$ python3 -q
>>> import numpy as np
>>> from numpy import linalg as LA
>>> np.set_printoptions(precision=3, suppress=True, linewidth=100)
>>> rnd = lambda a: np.round(a, 3) + 0
>>> arr = np.loadtxt("out5.csv", delimiter=",")
>>> arr
array([[-0.473, -4.676,  1.452, -6.951],
       [-2.344, -5.046,  1.345, -7.098],
       [ 0.836,  2.768,  4.879,  3.049],
       [-0.605,  2.181,  3.829,  5.481],
       [ 0.584,  3.578,  3.18 ,  3.962],
       [-1.504, -6.542,  0.585, -7.243],
       [ 0.209,  1.698,  2.823,  4.823],
       [ 0.406,  4.345,  3.065,  4.117],
       [-5.   ,  2.776,  5.639,  2.66 ],
       [-0.462, -4.124,  3.041, -7.035],
       [-4.351, -0.652,  4.464,  1.208],
       [ 0.327, -4.844,  1.398, -5.351],
       [-0.365, -5.252,  0.954, -6.008],
       [ 0.89 , -7.123,  0.371, -7.555],
       [-1.63 , -6.679,  0.312, -6.03 ],
       [-0.131, -4.424,  0.833, -5.475],
       [-3.726,  1.187,  5.138,  1.084],
       [-1.635, -4.198,  2.287, -8.264],
       [-1.069, -6.54 ,  0.975, -4.127]])
>>> idx = arr[:, 1] > np.median(arr[:, 1])
>>> f = arr[idx].mean(axis=0) - arr[~idx].mean(axis=0)
>>> idx.astype(int)
array([0, 0, 1, 1, 1, 0, 1, 1, 1, 1, 1, 0, 0, 0, 0, 0, 1, 0, 0])
>>> rnd(f)
array([-0.552,  7.061,  2.955,  8.56 ])
>>> rnd((((arr - arr.mean(axis=0)) @ f > 0) == idx).mean())
np.float64(0.947)
>>> ((arr - arr.mean(axis=0)) @ f > 0).astype(int)
array([0, 0, 1, 1, 1, 0, 1, 1, 1, 0, 1, 0, 0, 0, 0, 0, 1, 0, 0])
>>> f, g = arr[11], arr[2]
>>> rnd(f @ f)
np.float64(54.159)
>>> rnd(f @ g)
np.float64(-22.629)
>>> p = (f @ g) / (f @ f) * f
>>> rnd(LA.norm(f + g) ** 2 + LA.norm(f - g) ** 2)
np.float64(191.241)
>>> rnd(g - p)
array([0.973, 0.744, 5.463, 0.813])
>>> mat = np.loadtxt("block5.csv", delimiter=",")
>>> rnd(mat)
array([[ 0.931,  0.207, -0.207, -0.069,  0.207],
       [ 0.207,  0.379,  0.621,  0.207, -0.621],
       [-0.207,  0.621,  0.379, -0.207,  0.621],
       [-0.069,  0.207, -0.207,  0.931,  0.207],
       [ 0.207, -0.621,  0.621,  0.207,  0.379]])
>>> U, sigma, VT = LA.svd(mat, full_matrices=False)
>>> rnd(sigma / sigma[0])
array([1., 1., 1., 1., 1.])
>>> U.shape, sigma.shape, VT.shape
((5, 5), (5,), (5, 5))
>>> rnd(np.sqrt((sigma ** 2).sum())), rnd(LA.norm(mat))
(np.float64(2.236), np.float64(2.236))
>>> rnd(U.T @ mat @ VT.T)
array([[1., 0., 0., 0., 0.],
       [0., 1., 0., 0., 0.],
       [0., 0., 1., 0., 0.],
       [0., 0., 0., 1., 0.],
       [0., 0., 0., 0., 1.]])
>>> rnd(LA.det(mat))
np.float64(-1.0)
>>> rnd((mat + mat.T) / 2)
array([[ 0.931,  0.207, -0.207, -0.069,  0.207],
       [ 0.207,  0.379,  0.621,  0.207, -0.621],
       [-0.207,  0.621,  0.379, -0.207,  0.621],
       [-0.069,  0.207, -0.207,  0.931,  0.207],
       [ 0.207, -0.621,  0.621,  0.207,  0.379]])
>>> mat.inv()
Traceback (most recent call last):
  File "<python-input-27>", line 1, in <module>
    mat.inv()
    ^^^^^^^
AttributeError: 'numpy.ndarray' object has no attribute 'inv'
>>> np.allclose(mat @ mat.T, mat.T @ mat)
True
>>> np.trace(mat)
np.float64(3.0)
>>> rnd(np.sort(np.abs(LA.eigvals(mat))))
array([1., 1., 1., 1., 1.])
>>> rnd(LA.matrix_power(mat, 3))
array([[ 0.931,  0.207, -0.207, -0.069,  0.207],
       [ 0.207,  0.379,  0.621,  0.207, -0.621],
       [-0.207,  0.621,  0.379, -0.207,  0.621],
       [-0.069,  0.207, -0.207,  0.931,  0.207],
       [ 0.207, -0.621,  0.621,  0.207,  0.379]])
>>> np.allclose(mat, mat.T)
True
>>> A2 = np.array([[2, 1, 1, 0], [0, 3, 3, 0], [1, 0, 1, 2], [2, 2, 0, 2]])
>>> feats = np.triu(A2)
>>> feats
array([[2, 1, 1, 0],
       [0, 3, 3, 0],
       [0, 0, 1, 2],
       [0, 0, 0, 2]])
>>> rnd(LA.det(feats))
np.float64(12.0)
>>> feats.inv()
Traceback (most recent call last):
  File "<python-input-37>", line 1, in <module>
    feats.inv()
    ^^^^^^^^^
AttributeError: 'numpy.ndarray' object has no attribute 'inv'
>>> LA.determinant(feats)
Traceback (most recent call last):
  File "<python-input-38>", line 1, in <module>
    LA.determinant(feats)
    ^^^^^^^^^^^^^^
AttributeError: module 'numpy.linalg' has no attribute 'determinant'
>>> f = np.array([2, 1, 1, 0])
>>> A2 = feats + np.outer(f, np.eye(4)[0])
>>> A2
array([[4., 1., 1., 0.],
       [1., 3., 3., 0.],
       [1., 0., 1., 2.],
       [0., 0., 0., 2.]])
>>> LA.matrix_rank(A2 - feats)
np.int64(1)
>>> LA.matrix_rank(LA.inv(A2) - LA.inv(feats), tol=1e-8)
np.int64(1)
>>> rnd(LA.det(A2) / LA.det(feats)), rnd(1 + LA.solve(feats, f)[0])
(np.float64(1.833), np.float64(1.833))
>>> W0 = np.loadtxt("run8.csv", delimiter=",")
>>> W0
array([[ 0.,  0., -2., -1.,  0.],
       [ 0.,  0., -4., -2.,  0.]])
>>> gram = W0.T @ W0
>>> rnd(LA.eigvalsh(gram)[::-1])
array([25.,  0.,  0.,  0.,  0.])
>>> gram
array([[ 0.,  0.,  0.,  0.,  0.],
       [ 0.,  0.,  0.,  0.,  0.],
       [ 0.,  0., 20., 10.,  0.],
       [ 0.,  0., 10.,  5.,  0.],
       [ 0.,  0.,  0.,  0.,  0.]])
>>> U, sigma, VT = LA.svd(W0)
>>> np.argmax(sigma[:-1] / (sigma[1:] + 1e-6)) + 1
np.int64(1)
>>> A2 = U[:, :1] @ np.diag(sigma[:1]) @ VT[:1]
>>> LA.matrix_rank(A2)
np.int64(1)
>>> rnd(LA.norm(W0 - A2) / LA.norm(W0))
np.float64(0.0)
>>> rnd(np.abs(W0 - A2).max())
np.float64(0.0)
>>> rnd(A2)
array([[ 0.,  0., -2., -1.,  0.],
       [ 0.,  0., -4., -2.,  0.]])
>>> U, sigma, VT = LA.svd(W0, full_matrices=False)
>>> rnd(VT @ VT.T)
array([[1., 0.],
       [0., 1.]])
>>> np.cumsum(sigma ** 2) / np.sum(sigma ** 2)
array([1., 1.])
>>> np.allclose(U * sigma @ VT, W0)
True
>>> U.shape, sigma.shape, VT.shape
((2, 2), (2,), (2, 5))
>>> rnd(np.sqrt((sigma ** 2).sum())), rnd(LA.norm(W0))
(np.float64(5.0), np.float64(5.0))
>>> (sigma > 1e-8).sum()
np.int64(1)
>>> vec = np.array([2, 1, 3, 2, 1])
>>> h = np.maximum(W0 @ vec, 0)
>>> np.maximum(W0 @ vec, 0) - np.maximum(-W0 @ vec, 0)
array([ -8., -16.])
>>> h
array([0., 0.])
>>> W0.T @ h
array([0., 0., 0., 0., 0.])
>>> np.flatnonzero(h > 1e-9)
array([], dtype=int64)
>>> f, g = W0[1], W0[0]
>>> f @ f
np.float64(20.0)
>>> f @ g
np.float64(10.0)
>>> p = (f @ g) / (f @ f) * f
>>> LA.matrix_rank(np.outer(f, g))
np.int64(1)
>>> rnd(LA.norm(f + g) ** 2 + LA.norm(f - g) ** 2)
np.float64(50.0)
>>> (g - p) @ f
np.float64(0.0)
>>> p
array([ 0.,  0., -2., -1.,  0.])
>>> X = np.array([[-1, -3, -1, 0], [-2, 2, 0, 3], [1, 3, 2, 2]])
>>> rng = np.random.default_rng(4)
>>> A2 = X + rng.integers(-2, 3, (3, 2)) @ rng.integers(-2, 3, (2, 4))
>>> A2
array([[-1, -7,  1,  5],
       [ 2, -2,  0,  5],
       [ 3, -3,  4,  8]])
>>> np.abs(A2 - X).sum(axis=1)
array([11, 10, 16])
>>> A2 - X
array([[ 0, -4,  2,  5],
       [ 4, -4,  0,  2],
       [ 2, -6,  2,  6]])
>>> LA.matrix_rank(A2 - X, tol=1e-8)
np.int64(2)
>>> LA.cond(W0) > 100
np.True_
>>> rnd(LA.norm(W0, 2) / LA.norm(W0))
np.float64(1.0)
>>> A2 = np.array([[-3, -1], [-4, 2], [-4, 0], [-2, 0]])
>>> np.vstack([X, A2.T]).shape
(5, 4)
>>> np.einsum("ij,ij->i", X, X)
array([11, 17, 18])
>>> np.einsum("ik,kj->ji", X, A2)
array([[ 19,  -8, -27],
       [ -5,   6,   5]])
>>> A2 @ X
Traceback (most recent call last):
  File "<python-input-91>", line 1, in <module>
    A2 @ X
    ~~~^~~
ValueError: matmul: Input operand 1 has a mismatch in its core dimension 0, with gufunc signature (n?,k),(k,m?)->(n?,m?) (size 3 is different from 2)
>>> A2.T @ X.T
array([[ 19,  -8, -27],
       [ -5,   6,   5]])
>>> A2 = X[0, 0] * X[1:] - np.outer(X[1:, 0], X[0])
>>> A2
array([[ 0, -8, -2, -3],
       [ 0,  0, -1, -2]])
>>> np.flatnonzero(~A2.round(6).any(axis=1))
array([], dtype=int64)
>>> X[:, 0] / X[0, 0]
array([ 1.,  2., -1.])
>>> J = np.load("dump.npy")
>>> J
array([[ 2.928,  1.888,  5.1  ,  0.098, -0.673],
       [-9.359, -4.415, -1.745, 10.904,  5.309],
       [-5.673, -6.156, -2.186, -3.191,  6.999],
       [-5.447, -1.552, -3.786,  4.068,  3.321],
       [-4.674, -2.034, -0.215, -0.928,  1.434]])
>>> vec = np.array([0, -2, -3, -1, -1])
>>> h = np.maximum(J @ vec, 0)
>>> rnd(np.maximum(J @ vec, 0) - np.maximum(-J @ vec, 0))
array([-18.501,  -2.148,  15.062,   7.073,   4.207])
>>> rnd(J.T @ h)
array([-143.637, -112.256,  -60.608,  -23.194,  134.941])
>>> rnd(np.tanh(J @ vec))
array([-1.   , -0.973,  1.   ,  1.   ,  1.   ])
>>> np.flatnonzero(h > 1e-9)
array([2, 3, 4])
>>> J * (h > 1e-9)[:, None]
array([[ 0.   ,  0.   ,  0.   ,  0.   , -0.   ],
       [-0.   , -0.   , -0.   ,  0.   ,  0.   ],
       [-5.673, -6.156, -2.186, -3.191,  6.999],
       [-5.447, -1.552, -3.786,  4.068,  3.321],
       [-4.674, -2.034, -0.215, -0.928,  1.434]])
